In [1]: import numpy as np

In [2]: from numpy import linalg as LA

In [3]: np.set_printoptions(precision=4, suppress=True, linewidth=120, legacy="1.25")

In [4]: rd = lambda a: np.round(a, 4) + 0

In [5]: W0 = np.array([[-3, 4, -2, 5, 4, 0, -3, -4, -5, -1],
   ...:     [5, -1, -3, 5, -3, -1, -1, 2, 0, 2],
   ...:     [-4, 3, 1, 0, -2, 2, 4, -5, -4, -2],
   ...:     [-1, 0, 1, 0, -5, 5, 0, 1, 0, -2],
   ...:     [1, -3, 1, -2, -1, 1, -3, 0, 3, 4],
   ...:     [-2, -5, 1, 5, 5, 1, 5, 4, -5, 5],
   ...:     [3, -2, 0, 5, 4, -1, 3, 3, -5, 0],
   ...:     [2, 1, 3, 3, -5, -5, 5, -3, 4, -5],
   ...:     [1, 5, 5, 3, 2, 0, 0, -1, -3, -3],
   ...:     [-5, 4, 0, 2, -3, 5, -2, -2, -5, -1]])

In [6]: W0[:, 1] = -2 * W0[:, 8]

In [7]: W0
Out[7]: 
array([[-3, 10, -2,  5,  4,  0, -3, -4, -5, -1],
       [ 5,  0, -3,  5, -3, -1, -1,  2,  0,  2],
       [-4,  8,  1,  0, -2,  2,  4, -5, -4, -2],
       [-1,  0,  1,  0, -5,  5,  0,  1,  0, -2],
       [ 1, -6,  1, -2, -1,  1, -3,  0,  3,  4],
       [-2, 10,  1,  5,  5,  1,  5,  4, -5,  5],
       [ 3, 10,  0,  5,  4, -1,  3,  3, -5,  0],
       [ 2, -8,  3,  3, -5, -5,  5, -3,  4, -5],
       [ 1,  6,  5,  3,  2,  0,  0, -1, -3, -3],
       [-5, 10,  0,  2, -3,  5, -2, -2, -5, -1]])

In [8]: np.argsort(-LA.norm(W0, axis=0).round(6), kind="stable")[:3]
Out[8]: array([1, 8, 4])

In [9]: LA.matrix_rank(W0, rtol=0.1)
Out[9]: 8

In [10]: LA.cond(W0) > 100
Out[10]: True

In [11]: rank = LA.matrix_rank(W0)

In [12]: rank
Out[12]: 9

In [13]: null = LA.svd(W0)[2][rank:].T

In [14]: null.shape
Out[14]: (10, 1)

In [15]: LA.matrix_rank(W0.T @ W0), LA.matrix_rank(W0 @ W0.T)
Out[15]: (9, 9)

In [16]: [int(LA.matrix_rank(W0[:, :j + 1])) for j in range(10)]
Out[16]: [1, 2, 3, 4, 5, 6, 7, 8, 8, 9]

In [17]: [int(LA.matrix_rank(W0[:i])) for i in range(1, len(W0) + 1)]
Out[17]: [1, 2, 3, 4, 5, 6, 7, 8, 9, 9]

In [18]: rd(null @ null.T)
Out[18]: 
array([[0. , 0. , 0. , 0. , 0. , 0. , 0. , 0. , 0. , 0. ],
       [0. , 0.2, 0. , 0. , 0. , 0. , 0. , 0. , 0.4, 0. ],
       [0. , 0. , 0. , 0. , 0. , 0. , 0. , 0. , 0. , 0. ],
       [0. , 0. , 0. , 0. , 0. , 0. , 0. , 0. , 0. , 0. ],
       [0. , 0. , 0. , 0. , 0. , 0. , 0. , 0. , 0. , 0. ],
       [0. , 0. , 0. , 0. , 0. , 0. , 0. , 0. , 0. , 0. ],
       [0. , 0. , 0. , 0. , 0. , 0. , 0. , 0. , 0. , 0. ],
       [0. , 0. , 0. , 0. , 0. , 0. , 0. , 0. , 0. , 0. ],
       [0. , 0.4, 0. , 0. , 0. , 0. , 0. , 0. , 0.8, 0. ],
       [0. , 0. , 0. , 0. , 0. , 0. , 0. , 0. , 0. , 0. ]])

In [19]: rd(W0 @ null)
Out[19]: 
array([[0.],
       [0.],
       [0.],
       [0.],
       [0.],
       [0.],
       [0.],
       [0.],
       [0.],
       [0.]])

In [20]: np.allclose(W0 @ null, 0)
Out[20]: True

In [21]: data = np.array([[2, 2, 2, 3, 0],
    ...:     [1, 2, 2, 0, 1],
    ...:     [1, 0, 1, 0, 2],
    ...:     [2, 3, 3, 0, 0],
    ...:     [1, 1, 3, 2, 0],
    ...:     [3, 2, 2, 1, 1],
    ...:     [0, 3, 3, 0, 3],
    ...:     [1, 3, 3, 2, 0]])

In [22]: data
Out[22]: 
array([[2, 2, 2, 3, 0],
       [1, 2, 2, 0, 1],
       [1, 0, 1, 0, 2],
       [2, 3, 3, 0, 0],
       [1, 1, 3, 2, 0],
       [3, 2, 2, 1, 1],
       [0, 3, 3, 0, 3],
       [1, 3, 3, 2, 0]])

In [23]: vec = np.array([0, 1, 1, 1, 1])

In [24]: target = data @ vec

In [25]: rd(LA.pinv(data) @ data)
Out[25]: 
array([[1., 0., 0., 0., 0.],
       [0., 1., 0., 0., 0.],
       [0., 0., 1., 0., 0.],
       [0., 0., 0., 1., 0.],
       [0., 0., 0., 0., 1.]])

In [26]: print(rd(LA.lstsq(data, target)[0]))
[0. 1. 1. 1. 1.]

In [27]: target
Out[27]: array([7, 5, 3, 6, 6, 6, 9, 8])

In [28]: rng = np.random.default_rng(50)

In [29]: target = target + 0.05 * rng.normal(size=8)

In [30]: rd(target)
Out[30]: array([7.0243, 4.9761, 3.0335, 5.9306, 6.0833, 5.9905, 9.0267, 8.0388])

In [31]: b, *_ = LA.lstsq(data, target)

In [32]: rd(b)
Out[32]: array([-0.0194,  0.9702,  1.023 ,  1.0312,  1.0161])

In [33]: rd(LA.norm(target - data @ b))
Out[33]: 0.0305
